In [1]: import numpy as np

In [2]: from numpy import linalg as LA

In [3]: np.set_printoptions(precision=2, suppress=True, linewidth=120, floatmode="fixed")

In [4]: tidy = lambda a: np.round(a, 2) + 0

In [5]: feats = np.diag(5 * np.array([3, 1])) + np.array([[-2, 0], [0, 0]])

In [6]: print(feats)
[[13  0]
 [ 0  5]]

In [7]: Y = np.array([[3, 8, 6], [9, 9, 4]])

In [8]: C = np.kron(Y, feats)

In [9]: print(C)
[[ 39   0 104   0  78   0]
 [  0  15   0  40   0  30]
 [117   0 117   0  52   0]
 [  0  45   0  45   0  20]]

In [10]: print(tidy(LA.norm(C, 2)), tidy(LA.norm(Y, 2) * LA.norm(feats, 2)))
214.1 214.1

In [11]: print(tidy(LA.svd(feats, compute_uv=False)))
[13.00  5.00]

In [12]: print(feats.T @ feats)
[[169   0]
 [  0  25]]

In [13]: print(feats @ feats.T)
[[169   0]
 [  0  25]]

In [14]: print(tidy(LA.pinv(feats)))
[[0.08 0.00]
 [0.00 0.20]]

In [15]: q = feats.astype(float).copy()

In [16]: for j in range(2):
    ...:     q[:, j] -= q[:, :j] @ (q[:, :j].T @ q[:, j])
    ...:     q[:, j] /= LA.norm(q[:, j])
    ...: 

In [17]: print(q)
[[1.00 0.00]
 [0.00 1.00]]

In [18]: print(q.T @ feats)
[[13.00  0.00]
 [ 0.00  5.00]]

In [19]: J = np.loadtxt("layer2.csv", delimiter=",")

In [20]: print(tidy(J))
[[-16.56 -21.86   5.84 -16.34]
 [ -1.21  -3.43   0.16  -3.03]
 [ -1.06  -3.18   0.09  -2.83]
 [ -0.76  -2.66  -0.06  -2.41]
 [ -0.74  -2.63  -0.07  -2.38]
 [ -0.35  -1.81  -0.26  -1.70]
 [ -0.17  -1.32  -0.33  -1.27]
 [ -0.07  -0.94  -0.33  -0.91]
 [ -0.03  -0.65  -0.29  -0.65]
 [ -0.01  -0.46  -0.23  -0.46]
 [  0.00   0.28   0.21   0.28]
 [  0.09   1.01   0.90   0.98]
 [  0.14   1.22   1.11   1.17]
 [  1.19   3.39   3.09   3.00]
 [  1.70   4.18   3.70   3.61]
 [  1.93   4.52   3.96   3.88]
 [  2.72   5.62   4.75   4.72]
 [  4.76   8.26   6.42   6.68]
 [  5.10   8.68   6.66   6.98]
 [  5.60   9.30   7.01   7.43]
 [  6.24  10.08   7.44   7.99]
 [  7.07  11.06   7.97   8.71]
 [  9.20  13.56   9.24  10.49]
 [ 12.17  16.96  10.82  12.90]
 [ 13.15  18.06  11.31  13.68]]

In [21]: left, sv = LA.svd(J)
Traceback (most recent call last):
  Cell In[21], line 1
    left, sv = LA.svd(J)
ValueError: too many values to unpack (expected 2)


In [22]: left, sv, VT = LA.svd(J, full_matrices=False)

In [23]: print(np.abs(left[:, 0]).round(6).argmax())
0

In [24]: print((sv > 1e-8).sum())
3

In [25]: print(tidy(sv))
[64.72 17.84  3.94  0.00]
